% ipython --no-banner

In [1]: import numpy as np

In [2]: np.set_printoptions(precision=1, suppress=True, linewidth=140, sign=" ")

In [3]: mat = np.load("data.npy")

In [4]: mat
Out[4]: 
array([[-1., -1.,  5.],
       [-1., -1., -5.],
       [ 5., -5., 23.]])

In [5]: # equal to its transpose

In [6]: np.round(np.linalg.norm(mat) ** 2 / np.linalg.norm(mat, 2) ** 2, 1)
Out[6]: np.float64(1.0)

In [7]: np.linalg.norm(mat, axis=1).argmax()
Out[7]: np.int64(2)

In [8]: np.linalg.norm(mat, axis=0)
Out[8]: array([  5.2,   5.2,  24.1])

In [9]: print(np.round(np.linalg.norm(mat, 2), 1))
25.0

In [10]: np.linalg.norm(mat, axis=1)
Out[10]: array([  5.2,   5.2,  24.1])

In [11]: np.linalg.norm(mat, axis=2)
AxisError: axis 2 is out of bounds for array of dimension 2


In [12]: M = np.load("x.npy")

In [13]: print(M)
[[ -4.4 -16.  -11.1]
 [-17.1 -10.   -2.6]
 [-14.2  13.6   3.7]
 [ -6.8  -8.  -17. ]
 [ 15.8  12.2  -0.9]
 [-19.    5.8  -2.5]
 [-11.9  12.8   9.8]
 [ 11.7  10.3 -12.5]
 [  8.4 -11.3 -14.2]
 [  2.4  -8.5  17.9]
 [ -4.  -18.9   5.3]
 [-10.   -1.1 -17.3]
 [  1.5  19.9  -1.7]
 [ 20.    0.    1.3]
 [  6.3   9.4  16.5]
 [ 11.6  16.1   2.4]
 [ -3.1 -18.4   7.2]]

In [14]: Xs = M - M.mean(axis=0)

In [15]: vecs = np.linalg.svd(Xs)[2][:1]

In [16]: Y = Xs - Xs @ vecs.T @ vecs

In [17]: print(np.cov(Xs @ vecs.T, rowvar=False))
192.04909742315652

In [18]: np.linalg.norm(Y, axis=1).round(6).argmax()
Out[18]: np.int64(9)

In [19]: (Xs @ vecs.T).std(axis=0)
Out[19]: array([ 13.4])

In [20]: np.diag(vecs.T @ vecs)
Out[20]: array([ 0.2,  0.7,  0.1])

In [21]: round(float(np.linalg.norm(Y) / np.linalg.norm(Xs)), 1)
Out[21]: 0.7

In [22]: x0 = np.array([9, 2, -2])

In [23]: np.linalg.norm(M @ x0) <= np.linalg.norm(M, 2) * np.linalg.norm(x0) + 1e-9
Out[23]: np.True_

In [24]: (M @ x0).argmax()
Out[24]: np.int64(13)

In [25]: M @ np.eye(3)[1]
Out[25]: array([-16. , -10. ,  13.6,  -8. ,  12.2,   5.8,  12.8,  10.3, -11.3,  -8.5, -18.9,  -1.1,  19.9,   0. ,   9.4,  16.1, -18.4])

In [26]: np.sign((M @ x0).round(6))
Out[26]: array([-1., -1., -1., -1.,  1., -1., -1.,  1.,  1., -1., -1., -1.,  1.,  1.,  1.,  1., -1.])

In [27]: rng = np.random.default_rng(42)

In [28]: K = np.array([[2, 1, 3], [2, 2, 1], [1, 0, 3]]) * (rng.random((3, 3)) < 0.3)

In [29]: K
Out[29]: 
array([[ 0,  0,  0],
       [ 0,  2,  0],
       [ 0,  0,  3]])

In [30]: [int(np.linalg.matrix_rank(np.linalg.matrix_power(K, p))) for p in range(1, 4)]
Out[30]: [2, 2, 2]

In [31]: np.linalg.inv(K)
LinAlgError: Singular matrix


In [32]: O = mat.astype(float).copy()

In [33]: for j in range(3):
    ...:     O[:, j] -= O[:, :j] @ (O[:, :j].T @ O[:, j])
    ...:     O[:, j] /= np.linalg.norm(O[:, j])
    ...: 

In [34]: O.round(1) + 0
Out[34]: 
array([[-0.2, -0.7,  0.7],
       [-0.2, -0.7, -0.7],
       [ 1. , -0.3,  0. ]])

In [35]: print(np.round(O.T @ mat, 1) + 0)
[[ 5.2 -4.4 22.1]
 [ 0.   2.7 -6.3]
 [ 0.   0.   7.1]]
